$ python -q
>>> import numpy as np
>>> np.set_printoptions(precision=1, suppress=True, linewidth=140)
>>> def rd(a):
...     return np.round(a, 1) + 0
... 
>>> feats = np.loadtxt("run6.csv", delimiter=",")
>>> feats
array([[10., 12.],
       [12., 36.]])
>>> L = np.linalg.cholesky(feats)
>>> rd(feats / np.sqrt(np.outer(np.diag(feats), np.diag(feats))))
array([[1. , 0.6],
       [0.6, 1. ]])
>>> rd(L)
array([[3.2, 0. ],
       [3.8, 4.6]])
>>> rd(L @ L.T)
array([[10., 12.],
       [12., 36.]])
>>> np.linalg.eigvalsh(feats).min() > 0
np.True_
>>> rd(np.prod(np.diag(L)) ** 2), rd(np.linalg.det(feats))
(np.float64(216.0), np.float64(216.0))
>>> np.allclose(feats, feats.T)
True
>>> feats @ feats
array([[ 244.,  552.],
       [ 552., 1440.]])
>>> def softmax(z):
...     e = np.exp(z - z.max(axis=-1, keepdims=True))
...     return e / e.sum(axis=-1, keepdims=True)
... 
>>> rd(softmax(feats[0] + 3))
array([0.1, 0.9])
>>> rd(softmax(feats[0]))
array([0.1, 0.9])
>>> rd(softmax(feats).sum(axis=1))
array([1., 1.])
>>> scores = feats @ feats.T / np.sqrt(2)
>>> rd(softmax(scores + np.triu(np.full(scores.shape, -np.inf), 1)))
array([[1., 0.],
       [0., 1.]])
>>> rd(softmax(scores))
array([[0., 1.],
       [0., 1.]])
>>> softmax(scores).round(6).argmax(axis=1)
array([1, 1])
>>> P = np.triu(np.array([[3, 2], [-2, -1]]), 1) + np.eye(2)
>>> other = P @ feats @ np.linalg.inv(P)
>>> rd(np.linalg.det(other))
np.float64(216.0)
>>> rd(np.poly(other))
array([  1., -46., 216.])
>>> other = np.array([[3, -1, 3, 3, 0, 1],
...     [1, 1, 2, 2, 2, 2],
...     [-3, 3, 1, 2, 3, -2],
...     [2, 1, 1, 1, -2, 1],
...     [3, -1, -2, -2, 2, 0],
...     [2, 0, 1, -1, -1, -2]])
>>> K = other - other.T
>>> K
array([[ 0, -2,  6,  1, -3, -1],
       [ 2,  0, -1,  1,  3,  2],
       [-6,  1,  0,  1,  5, -3],
       [-1, -1, -1,  0,  0,  2],
       [ 3, -3, -5,  0,  0,  1],
       [ 1, -2,  3, -2, -1,  0]])
>>> blk = np.stack([K, 4 * K, K[::-1]])
>>> np.linalg.matrix_rank(blk)
array([6, 6, 6])
>>> (blk @ K.T).shape
(3, 6, 6)
>>> rd(np.linalg.norm(blk, axis=(1, 2)))
array([14.6, 58.2, 14.6])
>>> np.einsum("bij,cij->bc", blk, blk)
array([[ 212,  848,   70],
       [ 848, 3392,  280],
       [  70,  280,  212]])
>>> vec = np.array([4, 4, 4, 5, 5, 5])
>>> K @ np.eye(6)[1]
array([-2.,  0.,  1., -1., -3., -2.])
>>> (K @ vec).argmax()
np.int64(1)
>>> (K * vec).sum(axis=1)
array([  1,  34,  -5,  -2, -15,  -7])
>>> K @ vec
array([  1,  34,  -5,  -2, -15,  -7])
>>> K @ (2 * vec)
array([  2,  68, -10,  -4, -30, -14])
>>> X = np.load("test19.npy")
>>> X
array([[ 1, -1, -1,  1, -1,  1,  1, -1],
       [ 1, -1, -1,  1,  1, -1, -1,  1],
       [ 1,  1, -1, -1,  1,  1, -1, -1],
       [ 1,  1,  1,  1,  1,  1,  1,  1],
       [ 1, -1,  1, -1, -1,  1, -1,  1],
       [ 1,  1,  1,  1, -1, -1, -1, -1]])
>>> r0 = np.array([0, 3])
>>> np.polyval(r0, X[0])
array([3, 3, 3, 3, 3, 3, 3, 3])
>>> np.convolve(X[0], r0)
array([ 0,  3, -3, -3,  3, -3,  3,  3, -3])
>>> np.correlate(X[0], X[4], "full")
array([ 1, -2,  1,  0, -3,  6, -3,  0,  3, -6,  3,  0, -1,  2, -1])
>>> np.cross(X[0, :3], X[4, :3])
array([-2, -2,  0])
>>> Uu, sigma = np.linalg.svd(X)
Traceback (most recent call last):
  File "<python-input-46>", line 1, in <module>
    Uu, sigma = np.linalg.svd(X)
    ^^^^^^^^^
ValueError: too many values to unpack (expected 2)
>>> Uu, sigma, Vh = np.linalg.svd(X, full_matrices=False)
>>> (sigma > 1e-8).sum()
np.int64(6)
>>> rd(Uu.T @ X @ Vh.T)
array([[2.8, 0. , 0. , 0. , 0. , 0. ],
       [0. , 2.8, 0. , 0. , 0. , 0. ],
       [0. , 0. , 2.8, 0. , 0. , 0. ],
       [0. , 0. , 0. , 2.8, 0. , 0. ],
       [0. , 0. , 0. , 0. , 2.8, 0. ],
       [0. , 0. , 0. , 0. , 0. , 2.8]])
>>> rd(np.cumsum(sigma ** 2) / np.sum(sigma ** 2))
array([0.2, 0.3, 0.5, 0.7, 0.8, 1. ])
>>> rd(np.sqrt((sigma ** 2).sum())), rd(np.linalg.norm(X))
(np.float64(6.9), np.float64(6.9))
>>> Uu.shape, sigma.shape, Vh.shape
((6, 6), (6,), (6, 8))
>>> other = np.array([[9, -5, -1],
...     [-7, -3, 4],
...     [-1, 9, -7],
...     [-8, 4, 5],
...     [-5, 4, 9],
...     [3, -1, -9],
...     [-3, -5, -9],
...     [4, 4, -5]])
>>> np.linalg.matrix_rank(X @ other)
np.int64(3)
>>> np.einsum("ik,kj->ji", X, other)
array([[ 10,   8,   8,  -8,  38,  -6],
       [-21,   7, -17,   7,   7,   3],
       [-15,  29,  19, -13, -31,  15]])
>>> np.einsum("ij->j", X)
array([ 6,  0,  0,  2,  0,  2, -2,  0])
>>> np.einsum("ij,ij->i", X, X)
array([8, 8, 8, 8, 8, 8])
>>> X @ other
array([[ 10, -21, -15],
       [  8,   7,  29],
       [  8, -17,  19],
       [ -8,   7, -13],
       [ 38,   7, -31],
       [ -6,   3,  15]])
>>> np.linalg.matrix_rank(np.vstack([X, other.T]))
np.int64(8)
>>> r0 = np.array([2, 0, 0, -2, -1])
>>> A = r0[np.abs(np.subtract.outer(np.arange(5), np.arange(5)))]
>>> A
array([[ 2,  0,  0, -2, -1],
       [ 0,  2,  0,  0, -2],
       [ 0,  0,  2,  0,  0],
       [-2,  0,  0,  2,  0],
       [-1, -2,  0,  0,  2]])
>>> # equal to its transpose
>>> rd(np.linalg.eigvals(A))
array([ 4.6,  3.6, -0.6,  0.4,  2. ])
>>> rd(np.linalg.det(A.T))
np.float64(-8.0)
>>> rd(np.linalg.eigvals(A).sum().real)
np.float64(10.0)
>>> np.einsum("ii->", A)
np.int64(10)
>>> vals, V = np.linalg.eigh(A)
>>> rd(V.T @ V)
array([[1., 0., 0., 0., 0.],
       [0., 1., 0., 0., 0.],
       [0., 0., 1., 0., 0.],
       [0., 0., 0., 1., 0.],
       [0., 0., 0., 0., 1.]])
>>> (vals > 1e-8).sum(), (vals < -1e-8).sum()
(np.int64(4), np.int64(1))
>>> rd(np.linalg.eigvalsh(A + -1 * np.eye(5)))
array([-1.6, -0.6,  1. ,  2.6,  3.6])
>>> np.unique(vals.round(6) + 0, return_counts=True)[1]
array([1, 1, 1, 1, 1])
>>> rd(np.abs(V[:, -1]))
array([0.6, 0.4, 0. , 0.4, 0.6])
>>> rd(vals.sum()), np.trace(A)
(np.float64(10.0), np.int64(10))
>>> vec = np.array([-4, 5, 5, 3, 1])
>>> target = A @ vec
>>> target
array([-15,   8,  10,  14,  -4])
>>> rd(np.linalg.solve(A, -3 * target))
array([ 12., -15., -15.,  -9.,  -3.])
>>> rd(np.linalg.solve(A.T, A[1]))
array([0., 1., 0., 0., 0.])
>>> rd(np.linalg.solve(A, A[:, 3]))
array([0., 0., 0., 1., 0.])
>>> Uu, sigma, Vh = np.linalg.svd(A, full_matrices=False)
>>> rd(np.abs(Vh[0]))
array([0.6, 0.4, 0. , 0.4, 0.6])
>>> ang = np.radians(72)
>>> Rm = np.eye(5)
>>> Rm[4, 4] = Rm[3, 3] = np.cos(ang)
>>> Rm[4, 3], Rm[3, 4] = -np.sin(ang), np.sin(ang)
>>> rd(Rm)
array([[ 1. ,  0. ,  0. ,  0. ,  0. ],
       [ 0. ,  1. ,  0. ,  0. ,  0. ],
       [ 0. ,  0. ,  1. ,  0. ,  0. ],
       [ 0. ,  0. ,  0. ,  0.3,  1. ],
       [ 0. ,  0. ,  0. , -1. ,  0.3]])
>>> other = A @ Rm.T
>>> rd(np.linalg.svd(A, compute_uv=False)), rd(np.linalg.svd(other, compute_uv=False))
(array([4.6, 3.6, 2. , 0.6, 0.4]), array([4.6, 3.6, 2. , 0.6, 0.4]))
>>> rd(np.linalg.det(Rm)), rd(np.trace(Rm))
(np.float64(1.0), np.float64(3.6))
>>> rd(other)
array([[ 2. ,  0. ,  0. , -1.6,  1.6],
       [ 0. ,  2. ,  0. , -1.9, -0.6],
       [ 0. ,  0. ,  2. ,  0. ,  0. ],
       [-2. ,  0. ,  0. ,  0.6, -1.9],
       [-1. , -2. ,  0. ,  1.9,  0.6]])
>>> other = np.array([[8, 1, 1], [1, 8, 9], [1, 7, 5]])
>>> F = np.triu(other, 1)
>>> F
array([[0, 1, 1],
       [0, 0, 9],
       [0, 0, 0]])
>>> # row 1 is much longer than the rest
>>> np.allclose(F, F.T)
False
>>> np.linalg.matrix_power(F, 2)
array([[0, 0, 9],
       [0, 0, 0],
       [0, 0, 0]])
>>> np.trace(F)
np.int64(0)
>>> rd(np.abs(np.linalg.eigvals(F)).max())
np.float64(0.0)
>>> rd(np.linalg.norm(F, axis=1))
array([1.4, 9. , 0. ])
>>> np.linalg.norm(F, axis=1).argmax()
np.int64(1)
>>> rd(np.linalg.norm(F, 2))
np.float64(9.1)
>>> rd(np.linalg.norm(F, "nuc"))
np.float64(10.0)
>>> rd(np.linalg.norm(F[1] - F[2]))
np.float64(9.0)
>>> rd(np.linalg.norm(F, axis=0))
array([0. , 1. , 9.1])
>>> rk = np.linalg.matrix_rank(F)
>>> rk
np.int64(2)
>>> ns = np.linalg.svd(F)[2][rk:].T
>>> ns @ ns.T
array([[1., 0., 0.],
       [0., 0., 0.],
       [0., 0., 0.]])
>>> F @ ns
array([[0.],
       [0.],
       [0.]])
>>> data = np.load("arr.npy")
>>> data
array([[-5,  1,  0,  0,  0,  0],
       [-5, -5,  0,  0,  0,  0],
       [ 1, -4,  0,  0,  0,  0],
       [ 0,  0, -5,  1,  0,  0],
       [ 0,  0, -5, -5,  0,  0],
       [ 0,  0,  1, -4,  0,  0],
       [ 0,  0,  0,  0, -5,  1],
       [ 0,  0,  0,  0, -5, -5],
       [ 0,  0,  0,  0,  1, -4]])
>>> vec = np.array([2, 2, 2, 2, 1, 0])
>>> target = data @ vec
>>> rd(np.linalg.lstsq(data, target)[0])
array([2., 2., 2., 2., 1., 0.])
>>> rd(np.linalg.solve(data.T @ data, data.T @ target))
array([2., 2., 2., 2., 1., 0.])
>>> target
array([ -8, -20,  -6,  -8, -20,  -6,  -5,  -5,   1])
>>> rng = np.random.default_rng(72595)
>>> target = target + 0.1 * rng.normal(size=9)
>>> rd(target)
array([ -8.1, -20. ,  -5.9,  -8. , -20. ,  -6. ,  -4.9,  -4.9,   1.2])
>>> b, *_ = np.linalg.lstsq(data, target)
>>> rd(data.T @ (target - data @ b))
array([0., 0., 0., 0., 0., 0.])
>>> rd(np.linalg.norm(target - data @ b))
np.float64(0.1)
>>> [round(float(np.linalg.norm(np.linalg.solve(data.T @ data + lam * np.eye(6), data.T @ target))), 2) for lam in (0, 1, 10, 100)]
[4.12, 4.05, 3.54, 1.57]
